>>> import numpy as np
>>> from numpy import linalg as LA
>>> np.set_printoptions(precision=2, suppress=True, linewidth=100)
>>> J = np.minimum.outer(np.arange(1, 6), np.arange(1, 6)) * 2
>>> J
array([[ 2,  2,  2,  2,  2],
       [ 2,  4,  4,  4,  4],
       [ 2,  4,  6,  6,  6],
       [ 2,  4,  6,  8,  8],
       [ 2,  4,  6,  8, 10]])
>>> hat = np.triu(np.array([[2, 2, 1, 1, 2],
...     [1, 2, 2, 0, 1],
...     [1, 2, 0, 2, 1],
...     [1, 1, 0, 1, 0],
...     [1, 1, 0, 0, 2]]), 1) + np.eye(5)
>>> B = hat @ J @ LA.inv(hat)
>>> LA.matrix_rank(B)
np.int64(5)
>>> round(float(LA.det(B)), 2)
32.0
>>> np.trace(B), np.trace(J)
(np.float64(30.0), np.int64(30))
>>> ev, evecs = LA.eigvalsh(J)
Traceback (most recent call last):
  File "<python-input-10>", line 1, in <module>
    ev, evecs = LA.eigvalsh(J)
    ^^^^^^^^^
ValueError: too many values to unpack (expected 2)
>>> ev, evecs = LA.eigh(J)
>>> np.round(evecs.T @ evecs, 2) + 0
array([[1., 0., 0., 0., 0.],
       [0., 1., 0., 0., 0.],
       [0., 0., 1., 0., 0.],
       [0., 0., 0., 1., 0.],
       [0., 0., 0., 0., 1.]])
>>> np.round(ev.sum(), 2), np.trace(J)
(np.float64(30.0), np.int64(30))
>>> np.round(evecs.T @ J @ evecs, 2) + 0
array([[ 0.54,  0.  ,  0.  ,  0.  ,  0.  ],
       [ 0.  ,  0.71,  0.  ,  0.  ,  0.  ],
       [ 0.  ,  0.  ,  1.17,  0.  ,  0.  ],
       [ 0.  ,  0.  ,  0.  ,  2.9 ,  0.  ],
       [ 0.  ,  0.  ,  0.  ,  0.  , 24.69]])
>>> (ev > 1e-8).sum(), (ev < -1e-8).sum()
(np.int64(5), np.int64(0))
>>> evecs @ np.diag(ev) @ evecs.T
array([[ 2.,  2.,  2.,  2.,  2.],
       [ 2.,  4.,  4.,  4.,  4.],
       [ 2.,  4.,  6.,  6.,  6.],
       [ 2.,  4.,  6.,  8.,  8.],
       [ 2.,  4.,  6.,  8., 10.]])
>>> print(LA.eigvalsh(J + 2 * np.eye(5)))
[ 2.54  2.71  3.17  4.9  26.69]
>>> np.abs(evecs[:, -1])
array([0.17, 0.33, 0.46, 0.55, 0.6 ])
>>> np.abs(evecs[:, -1]).round(6).argmax()
np.int64(4)
>>> m1 = np.load("x.npy")
>>> m1
array([[-2.22,  1.03, -0.07, -0.8 , -1.01, -1.15],
       [-0.33, -0.04,  0.23, -2.18,  0.11,  2.01],
       [ 1.  ,  1.7 , -1.87,  0.12, -1.12,  0.6 ],
       [ 1.  , -1.59, -0.27, -1.17, -1.73, -1.01],
       [-0.67, -0.5 ,  0.87,  1.43, -1.86,  1.43],
       [ 1.22,  1.51,  2.15, -0.41, -0.48, -0.43]])
>>> B = m1 / LA.norm(m1, axis=1, keepdims=True)
>>> C2 = B @ B.T
>>> LA.norm(B, axis=1)
array([1., 1., 1., 1., 1., 1.])
>>> C2[2].round(2) + 0
array([0., 0., 1., 0., 0., 0.])
>>> print(round(float(np.degrees(np.arccos(np.clip(C2[2, 0], -1, 1)))), 2))
90.0
>>> np.argwhere(np.triu(np.abs(C2) > 0.95, 1))
array([], shape=(0, 2), dtype=int64)
>>> (C2 - 2 * np.eye(6)).round(6).argmax(axis=1)
array([1, 0, 0, 0, 0, 0])
